In [1]: import numpy as np

In [2]: from numpy import linalg as LA

In [3]: np.set_printoptions(precision=1, suppress=True, linewidth=140)

In [4]: def rd(a):
   ...:     return np.round(a, 1) + 0
   ...: 

In [5]: B = np.array([[-3, 1], [0, 4]])

In [6]: W2 = np.array([[1, 0], [1, 3]])

In [7]: mat = np.kron(B, W2)

In [8]: mat
Out[8]: 
array([[-3,  0,  1,  0],
       [-3, -9,  1,  3],
       [ 0,  0,  4,  0],
       [ 0,  0,  4, 12]])

In [9]: evals, vecs = LA.eig(mat)

In [10]: rd(np.sort(LA.eigvals(mat @ mat)))
Out[10]: array([  9.,  16.,  81., 144.])

In [11]: rd(np.sort(LA.eigvals(LA.inv(mat))))
Out[11]: array([-0.3, -0.1,  0.1,  0.2])

In [12]: evals
Out[12]: array([-9., 12., -3.,  4.])

In [13]: w1 = np.array([[2, 1, -2, 0, 2, 0],
    ...:     [0, 2, 0, 1, -2, -1],
    ...:     [1, -2, 0, 2, 0, -1],
    ...:     [2, 2, -1, -2, 0, 0]])

In [14]: beta = np.array([5, 6, 0, 8, 0, 0])

In [15]: act = np.maximum(mat @ w1 + beta, 0)

In [16]: LA.matrix_rank(act)
Out[16]: np.int64(4)

In [17]: (act > 0).astype(int)
Out[17]: 
array([[0, 1, 1, 1, 0, 0],
       [1, 0, 1, 0, 1, 1],
       [1, 0, 0, 1, 0, 0],
       [1, 1, 0, 0, 0, 0]])

In [18]: W2 = np.array([[3, 0, 1], [4, 4, 1], [0, 1, 5], [0, 2, 4], [3, 1, 3], [3, 5, 1]])

In [19]: (act @ W2).round(6).argmax(axis=1)
Out[19]: array([2, 0, 2, 0])

In [20]: act @ W2
Out[20]: 
array([[  4,  30,  71],
       [ 78,  55,  65],
       [ 27,  32,  73],
       [187,  88,  55]])

In [21]: E = np.array([[-2.0, -3.0, 0.0, -3.0, -3.0],
    ...:     [-3.0, -2.0, 0.0, -3.0, -3.0],
    ...:     [0.0, 0.0, -2.0, 0.0, 0.0],
    ...:     [-3.0, -3.0, 0.0, -2.0, -3.0],
    ...:     [-3.0, -3.0, 0.0, -3.0, -2.0]])

In [22]: rng = np.random.default_rng(843647)

In [23]: lab = rng.permutation(5)

In [24]: lab
Out[24]: array([3, 4, 2, 0, 1])

In [25]: B = E[lab][:, lab]

In [26]: rd(LA.det(B)), rd(LA.det(E[lab]))
Out[26]: (np.float64(22.0), np.float64(22.0))

In [27]: B
Out[27]: 
array([[-2., -3.,  0., -3., -3.],
       [-3., -2.,  0., -3., -3.],
       [ 0.,  0., -2.,  0.,  0.],
       [-3., -3.,  0., -2., -3.],
       [-3., -3.,  0., -3., -2.]])

In [28]: np.allclose(B, E)
Out[28]: True

In [29]: rd(np.sort(np.abs(LA.eigvals(B))))
Out[29]: array([ 1.,  1.,  1.,  2., 11.])

In [30]: B = np.array([[-1, 1, 1], [2, 0, 2], [-2, 2, -3], [3, 0, 3], [-3, 1, 4]])

In [31]: np.einsum("ik,kj->ji", E, B)
Out[31]: 
array([[ -4.,  -1.,   4.,   0.,  -6.],
       [ -5.,  -6.,  -4.,  -6.,  -5.],
       [-29., -28.,   6., -27., -26.]])

In [32]: LA.matrix_rank(np.vstack([E, B.T]))
Out[32]: np.int64(5)

In [33]: np.einsum("ij->j", E)
Out[33]: array([-11., -11.,  -2., -11., -11.])

In [34]: np.allclose(mat, mat.T)
Out[34]: False

In [35]: rd(np.abs(LA.eigvals(mat)).max())
Out[35]: np.float64(12.0)

In [36]: (mat - mat.T) / 2
Out[36]: 
array([[ 0. ,  1.5,  0.5,  0. ],
       [-1.5,  0. ,  0.5,  1.5],
       [-0.5, -0.5,  0. , -2. ],
       [ 0. , -1.5,  2. ,  0. ]])

In [37]: np.allclose(mat @ mat.T, mat.T @ mat)
Out[37]: False

In [38]: np.trace(mat)
Out[38]: np.int64(4)

In [39]: rd(np.sort(np.abs(LA.eigvals(mat))))
Out[39]: array([ 3.,  4.,  9., 12.])

In [40]: LA.matrix_power(mat, 2)
Out[40]: 
array([[  9,   0,   1,   0],
       [ 36,  81,   4,   9],
       [  0,   0,  16,   0],
       [  0,   0,  64, 144]])

In [41]: F = np.load("sample17.npy")

In [42]: F
Out[42]: 
array([[-2,  1, -2,  1],
       [ 0,  3,  2,  2],
       [ 0,  0,  3,  0],
       [ 0,  0,  0, -1]])

In [43]: gram = F.T @ F

In [44]: np.allclose(gram, gram.T)
Out[44]: True

In [45]: np.trace(gram), (F ** 2).sum()
Out[45]: (np.int64(37), np.int64(37))

In [46]: rd(LA.eigvalsh(gram)[::-1])
Out[46]: array([20.8, 13.9,  1.7,  0.7])

In [47]: rd(LA.svd(F, compute_uv=False) ** 2)
Out[47]: array([20.8, 13.9,  1.7,  0.7])

In [48]: gram
Out[48]: 
array([[ 4, -2,  4, -2],
       [-2, 10,  4,  7],
       [ 4,  4, 17,  2],
       [-2,  7,  2,  6]])

In [49]: th = np.radians(120)

In [50]: R = np.eye(4)

In [51]: R[3, 3] = R[2, 2] = np.cos(th)

In [52]: R[3, 2], R[2, 3] = -np.sin(th), np.sin(th)

In [53]: rd(R)
Out[53]: 
array([[ 1. ,  0. ,  0. ,  0. ],
       [ 0. ,  1. ,  0. ,  0. ],
       [ 0. ,  0. , -0.5,  0.9],
       [ 0. ,  0. , -0.9, -0.5]])

In [54]: B = F @ R.T

In [55]: np.allclose(F @ F.T, B @ B.T)
Out[55]: True

In [56]: A = np.loadtxt("run13.csv", delimiter=",")

In [57]: A
Out[57]: 
array([[-0.3, -0.8, -1.7, -1.3, -0.1],
       [-0.5,  1. ,  1.1, -2.3, -0.3],
       [-1.8,  1.2, -0.9,  0.9, -1.1],
       [ 0.9,  1.7, -1.4,  0.1,  0.8]])

In [58]: blk = np.stack([A, -2 * A, A[::-1]])

In [59]: rd(np.einsum("bij,cij->bc", blk, blk))
Out[59]: 
array([[ 27. , -54. ,  -0.2],
       [-54. , 107.9,   0.4],
       [ -0.2,   0.4,  27. ]])

In [60]: LA.matrix_rank(blk)
Out[60]: array([4, 4, 4])

In [61]: rd(LA.norm(blk, axis=(1, 2)))
Out[61]: array([ 5.2, 10.4,  5.2])

In [62]: U, sv, vt = LA.svd(A, full_matrices=False)

In [63]: rd(U.T @ U)
Out[63]: 
array([[1., 0., 0., 0.],
       [0., 1., 0., 0.],
       [0., 0., 1., 0.],
       [0., 0., 0., 1.]])

In [64]: np.allclose(U * sv @ vt, A)
Out[64]: True

In [65]: M = np.load("arr.npy")

In [66]: M
Out[66]: 
array([[5., 4., 4., 0., 0.],
       [4., 5., 4., 0., 0.],
       [4., 4., 5., 0., 0.],
       [0., 0., 0., 5., 4.],
       [0., 0., 0., 4., 5.]])

In [67]: x0 = np.ones(5)

In [68]: for _ in range(6):
    ...:     x0 = M @ x0
    ...:     x0 /= LA.norm(x0)
    ...:     print(round(x0 @ M @ x0, 1))
    ...: 
12.0
12.5
12.7
12.9
12.9
13.0

In [69]: rd(x0)
Out[69]: array([0.6, 0.6, 0.6, 0.1, 0.1])

In [70]: w1 = np.array([[3, 6, 9, 9, 1],
    ...:     [8, 0, 6, 5, 7],
    ...:     [4, 5, 7, 3, 6],
    ...:     [8, 0, 7, 2, 3],
    ...:     [2, 5, 0, 0, 5]])

In [71]: beta = np.array([1, 0, -1, 3, -3])

In [72]: act = np.maximum(M @ w1 + beta, 0)

In [73]: act
Out[73]: 
array([[64., 50., 96., 80., 54.],
       [69., 44., 93., 76., 60.],
       [65., 49., 94., 74., 59.],
       [49., 20., 34., 13., 32.],
       [43., 25., 27., 11., 34.]])

In [74]: (act > 0).astype(int)
Out[74]: 
array([[1, 1, 1, 1, 1],
       [1, 1, 1, 1, 1],
       [1, 1, 1, 1, 1],
       [1, 1, 1, 1, 1],
       [1, 1, 1, 1, 1]])

In [75]: (act > 0).mean(axis=0)
Out[75]: array([1., 1., 1., 1., 1.])

In [76]: W2 = np.array([[-1, -1], [-2, 1], [1, 1], [-2, 1], [0, 2]])

In [77]: (act @ W2).round(6).argmax(axis=1)
Out[77]: array([1, 1, 1, 1, 1])

In [78]: act @ W2
Out[78]: 
array([[-228.,  270.],
       [-216.,  264.],
       [-217.,  270.],
       [ -81.,   82.],
       [ -88.,   88.]])

In [79]: B = M + rng.integers(-2, 3, (5, 2)) @ rng.integers(-2, 3, (2, 5))

In [80]: B
Out[80]: 
array([[ 6.,  5.,  0., -1.,  0.],
       [ 2.,  7.,  4., -6.,  0.],
       [ 3.,  6.,  3., -5.,  0.],
       [-2.,  0.,  4.,  3.,  4.],
       [-2.,  1.,  2.,  0.,  5.]])

In [81]: LA.matrix_rank(B - M, tol=1e-8)
Out[81]: np.int64(2)

In [82]: B - M
Out[82]: 
array([[ 1.,  1., -4., -1.,  0.],
       [-2.,  2.,  0., -6.,  0.],
       [-1.,  2., -2., -5.,  0.],
       [-2.,  0.,  4., -2.,  0.],
       [-2.,  1.,  2., -4.,  0.]])

In [83]: Q, vecs = LA.qr(M[:, :1])[0], LA.qr(M[:, 1:])[0]

In [84]: sv = LA.svd(Q.T @ vecs, compute_uv=False)

In [85]: rd(sv)
Out[85]: array([1.])

In [86]: rd(LA.norm(Q @ Q.T - vecs @ vecs.T, 2))
Out[86]: np.float64(1.0)

In [87]: B = M / np.sqrt((M ** 2).mean(axis=1, keepdims=True))

In [88]: rd(B[0])
Out[88]: array([1.5, 1.2, 1.2, 0. , 0. ])

In [89]: LA.matrix_rank(B) == LA.matrix_rank(M)
Out[89]: np.True_

In [90]: M - M.mean(axis=1, keepdims=True)
Out[90]: 
array([[ 2.4,  1.4,  1.4, -2.6, -2.6],
       [ 1.4,  2.4,  1.4, -2.6, -2.6],
       [ 1.4,  1.4,  2.4, -2.6, -2.6],
       [-1.8, -1.8, -1.8,  3.2,  2.2],
       [-1.8, -1.8, -1.8,  2.2,  3.2]])

In [91]: rd(LA.norm(B, axis=1))
Out[91]: array([2.2, 2.2, 2.2, 2.2, 2.2])

In [92]: LA.matrix_rank(M - M.mean(axis=1, keepdims=True))
Out[92]: np.int64(4)
